% python3 -q
>>> import numpy as np
>>> np.set_printoptions(precision=3, suppress=True, linewidth=100)
>>> def rd(a):
...     return np.round(a, 3) + 0
... 
>>> K = np.array([[0.0, 2.0, -1.0, -4.0, -2.0],
...     [1.0, 1.0, -5.0, -3.0, 3.0],
...     [0.0, 0.0, 1.0, -9.0, -6.0],
...     [0.0, 0.0, -5.0, 6.0, 9.0],
...     [0.0, 0.0, -6.0, 6.0, 3.0]])
>>> O = K.astype(float).copy()
>>> for j in range(5):
...     O[:, j] -= O[:, :j] @ (O[:, :j].T @ O[:, j])
...     O[:, j] /= np.linalg.norm(O[:, j])
... 
>>> rd(O.T @ K)
array([[ 1.   ,  1.   , -5.   , -3.   ,  3.   ],
       [ 0.   ,  2.   , -1.   , -4.   , -2.   ],
       [ 0.   ,  0.   ,  7.874, -9.525, -8.763],
       [ 0.   ,  0.   ,  0.   ,  7.891,  5.39 ],
       [ 0.   ,  0.   ,  0.   ,  0.   ,  4.49 ]])
>>> rng = np.random.default_rng(825369)
>>> lab = rng.permutation(5)
>>> lab
array([3, 1, 2, 0, 4])
>>> M2 = K[lab][:, lab]
>>> M2
array([[ 6.,  0., -5.,  0.,  9.],
       [-3.,  1., -5.,  1.,  3.],
       [-9.,  0.,  1.,  0., -6.],
       [-4.,  2., -1.,  0., -2.],
       [ 6.,  0., -6.,  0.,  3.]])
>>> rd(np.linalg.det(M2)), rd(np.linalg.det(K[lab]))
(np.float64(-558.0), np.float64(558.0))
>>> np.diag(M2)
array([6., 1., 1., 0., 3.])
>>> rd(np.sort(np.abs(np.linalg.eigvals(M2))))
array([ 1.   ,  2.   ,  4.026,  4.026, 17.215])
>>> rd(np.linalg.det(K.T))
np.float64(-558.0)
>>> rd(np.linalg.eigvals(K).sum().real)
np.float64(11.0)
>>> np.einsum("ii->", K)
np.float64(11.0)
>>> M2 = K + rng.integers(-2, 3, (5, 4)) @ rng.integers(-2, 3, (4, 5))
>>> M2
array([[ -3.,   6.,  -4.,   1.,   5.],
       [  1.,   4.,  -7.,   2.,   6.],
       [ -2.,   1.,  -1., -10.,  -7.],
       [  4.,  -1.,   2.,   6.,  10.],
       [  0.,  -3.,  -4.,   1.,   0.]])
>>> np.linalg.matrix_rank(M2 - K, tol=1e-8)
np.int64(4)
>>> hat = np.triu(np.array([[-2, 1, -1, 1, 0],
...     [2, -1, 1, 0, 2],
...     [-1, -1, 1, -1, 2],
...     [1, 0, 0, 2, 2],
...     [-2, 2, 2, 0, 1]]), 1) + np.eye(5)
>>> M2 = hat @ K @ np.linalg.inv(hat)
>>> rd(np.poly(M2))
array([   1.,  -11., -100., -151.,  495.,  558.])
>>> hat @ K - K @ hat
array([[  1.,   1., -13.,  11.,  24.],
       [  0.,  -1., -11.,  -3.,  14.],
       [  0.,   0.,  -7.,   7.,  13.],
       [  0.,   0., -12.,   7.,   4.],
       [  0.,   0.,   0.,  -6.,   0.]])
>>> np.trace(M2), np.trace(K)
(np.float64(11.0), np.float64(11.0))
>>> M2
array([[  1.,   2., -13.,  -6.,  50.],
       [  1.,   0., -15., -16.,  65.],
       [  0.,   0.,  -6.,  -9.,  21.],
       [  0.,   0., -17.,   1.,  47.],
       [  0.,   0.,  -6.,   0.,  15.]])
